$ python3 -q
>>> import numpy as np
>>> np.set_printoptions(precision=2, suppress=True, linewidth=160, legacy="1.25")
>>> rnd = lambda a: np.round(a, 2) + 0
>>> K = np.arange(12).reshape(3, 4) + 5
>>> K
array([[ 5,  6,  7,  8],
       [ 9, 10, 11, 12],
       [13, 14, 15, 16]])
>>> np.linalg.cond(K) > 100
True
>>> np.argsort(-np.linalg.norm(K, axis=0).round(6), kind="stable")[:3]
array([3, 2, 1])
>>> rnd(np.linalg.norm(K, 2) / np.linalg.norm(K))
1.0
>>> np.linalg.matrix_rank(K, rtol=0.1)
1
>>> mat = np.array([[1.02, 1.96, -1.75, 0.78, -0.11],
...     [-1.34, -2.6, 1.54, -1.01, -0.16],
...     [1.1, 3.91, -1.54, 1.08, 0.99],
...     [-0.7, -7.0, 2.15, -1.65, -2.42]])
>>> other = mat / np.linalg.norm(mat, axis=1, keepdims=True)
>>> G = other @ other.T
>>> np.argwhere(np.triu(np.abs(G) > 0.95, 1))
array([[0, 1],
       [1, 2],
       [2, 3]])
>>> rnd(G[2])
array([ 0.91, -0.96,  1.  , -0.98])
>>> rnd(np.degrees(np.arccos(np.clip(G[2, 0], -1, 1))))
24.44
>>> M = np.load("mat.npy")
>>> rnd(M)
array([[-0.55,  4.88, -0.96],
       [-2.29, -4.37,  0.83],
       [ 1.05, -4.8 ,  0.95],
       [ 0.24,  4.9 , -0.95],
       [ 0.79,  4.85, -0.94],
       [ 3.65,  3.36, -0.62],
       [-3.04,  3.89, -0.79],
       [ 3.8 ,  3.19, -0.58],
       [-3.62, -3.39,  0.63],
       [ 0.12, -4.91,  0.96],
       [-1.79, -4.58,  0.88],
       [-4.38, -2.38,  0.42],
       [ 4.91,  0.96, -0.14],
       [-4.56,  2.  , -0.44],
       [-4.73,  1.58, -0.36],
       [ 0.46,  4.89, -0.95],
       [-3.5 ,  3.5 , -0.72],
       [-4.11, -2.8 ,  0.5 ],
       [ 2.77, -4.08,  0.82],
       [-4.73,  1.57, -0.35],
       [ 4.49, -2.15,  0.46],
       [ 1.9 , -4.53,  0.9 ],
       [-0.52, -4.88,  0.95],
       [-4.52, -2.1 ,  0.36]])
>>> G = np.cov(M, rowvar=False)
>>> rnd(np.median(M, axis=0))
array([-0.54, -0.57,  0.11])
>>> rnd(G)
array([[10.32,  0.46,  0.01],
       [ 0.46, 14.56, -2.84],
       [ 0.01, -2.84,  0.55]])
>>> rnd(np.corrcoef(M[:, 2], M[:, 0])[0, 1])
0.01
>>> np.argwhere(np.triu(np.abs(np.corrcoef(M.T)) > 0.8, 1))
array([[1, 2]])
>>> np.linalg.cond(G) > 100
True
>>> rnd(np.linalg.norm(G, 2) / np.linalg.norm(G))
0.83
>>> lab = M[:, 0] > np.median(M[:, 0])
>>> f = M[lab].mean(axis=0) - M[~lab].mean(axis=0)
>>> rnd(f)
array([ 5.46, -0.08,  0.07])
>>> sig = 10 * 0.5 ** np.arange(4)
>>> rng = np.random.default_rng(1278)
>>> data = rng.normal(size=(11, 4)) * rng.permutation(sig)
>>> rnd(data)
array([[ -2.04,  -2.  ,  -3.57,  -1.75],
       [ -3.5 ,   3.05,   1.95,   2.86],
       [  4.13,   5.88,   4.  ,  -0.49],
       [  1.65,   3.18,   1.42,   0.6 ],
       [ -0.28,   8.06,  -0.27,  -0.21],
       [ -7.82,   1.49,  -1.35,  -1.33],
       [  8.9 ,   4.47,   1.92,  -0.45],
       [  0.15, -25.43,  -1.42,   1.33],
       [ -8.06, -15.93,  -2.87,  -1.32],
       [ -7.52,  -7.14,   2.53,   0.62],
       [ -7.77,   3.1 ,  -6.36,  -1.04]])
>>> vec = np.array([2, 1, 2, 2])
>>> target = data @ vec
>>> b, lr = np.zeros(4), 1 / np.linalg.norm(data, 2) ** 2
>>> for i in range(10):
...     b -= lr * data.T @ (data @ b - target)
...     if i % 2 == 0: print(i, round(np.linalg.norm(data @ b - target), 2))
... 
0 33.2
2 20.12
4 14.11
6 11.29
8 9.74
>>> rnd(b)
array([2.19, 0.99, 1.5 , 0.52])
>>> Xs = (data - data.mean(axis=0)) / data.std(axis=0)
>>> Xs.std(axis=0)
array([1., 1., 1., 1.])
>>> np.argwhere(np.abs(Xs) > 2)
array([[ 1,  3],
       [ 6,  0],
       [ 7,  1],
       [10,  2]])
>>> b = np.linalg.lstsq(np.delete(Xs, 3, axis=1), Xs[:, 3])[0]
>>> rnd(b)
array([-0.13, -0.25,  0.64])
>>> data.shape
(11, 4)
>>> rnd(data.mean(axis=0))
array([-2.01, -1.93, -0.37, -0.11])
>>> rnd(data.sum(axis=0))
array([-22.14, -21.28,  -4.02,  -1.18])
>>> np.unravel_index(np.abs(data).argmax(), data.shape)
(7, 1)
>>> rnd(np.abs(data).max())
25.43
>>> G = np.cov(data, rowvar=False)
>>> rnd(np.linalg.eigvalsh(G)[::-1])
array([110.79,  30.74,   6.72,   1.13])
>>> rnd(np.corrcoef(data.T))
array([[ 1.  ,  0.28,  0.53,  0.14],
       [ 0.28,  1.  ,  0.26, -0.12],
       [ 0.53,  0.26,  1.  ,  0.5 ],
       [ 0.14, -0.12,  0.5 ,  1.  ]])
>>> np.argsort(-data.std(axis=0).round(6), kind="stable")
array([1, 0, 2, 3])
>>> rnd(np.corrcoef(data[:, 0], data[:, 1])[0, 1])
0.28
>>> rnd(data.std(axis=0))
array([5.34, 9.84, 2.95, 1.3 ])
>>> feats = np.load("case3.npy")
>>> feats
array([[-0.39, -1.05, -1.29, -0.09],
       [-2.51, -2.16, -2.58,  0.81],
       [ 0.4 , -0.42, -0.54, -0.36],
       [ 0.17,  0.03,  0.03, -0.09],
       [-3.72, -3.6 , -4.32,  1.08]])
>>> G = feats.T @ feats
>>> (feats @ feats.T).shape
(5, 5)
>>> rnd(np.linalg.eigvalsh(G)[::-1])
array([67.39,  1.24,  0.  ,  0.  ])
>>> rnd(np.diag(G))
array([20.48, 18.91, 27.28,  1.97])
>>> rnd(np.trace(G)), rnd((feats ** 2).sum())
(68.63, 68.63)
>>> np.linalg.matrix_rank(G)
2
>>> vec = np.array([1, 0, 3, 5])
>>> h1 = np.maximum(feats @ vec, 0)
>>> rnd(np.maximum(feats @ vec, 0) - np.maximum(-feats @ vec, 0))
array([ -4.71,  -6.2 ,  -3.02,  -0.19, -11.28])
>>> rnd(np.tanh(feats @ vec))
array([-1.  , -1.  , -1.  , -0.19, -1.  ])
>>> np.maximum(feats @ (3 * vec), 0)
array([0., 0., 0., 0., 0.])
>>> rnd(feats.sum(axis=0))
array([-6.05, -7.2 , -8.7 ,  1.35])
>>> np.abs(feats).max()
4.32
>>> rnd(np.diff(feats, axis=0))
array([[-2.12, -1.11, -1.29,  0.9 ],
       [ 2.91,  1.74,  2.04, -1.17],
       [-0.23,  0.45,  0.57,  0.27],
       [-3.89, -3.63, -4.35,  1.17]])
>>> np.linalg.matrix_rank(feats)
2
>>> np.count_nonzero(feats)
20
>>> rnd(np.linalg.svd(feats, compute_uv=False))
array([8.21, 1.11, 0.  , 0.  ])
>>> feats.shape
(5, 4)
>>> np.unravel_index(np.abs(feats).argmax(), feats.shape)
(4, 2)
>>> np.zeros(5, 4)
Traceback (most recent call last):
  File "<python-input-73>", line 1, in <module>
    np.zeros(5, 4)
    ~~~~~~~~^^^^^^
TypeError: Cannot interpret '4' as a data type
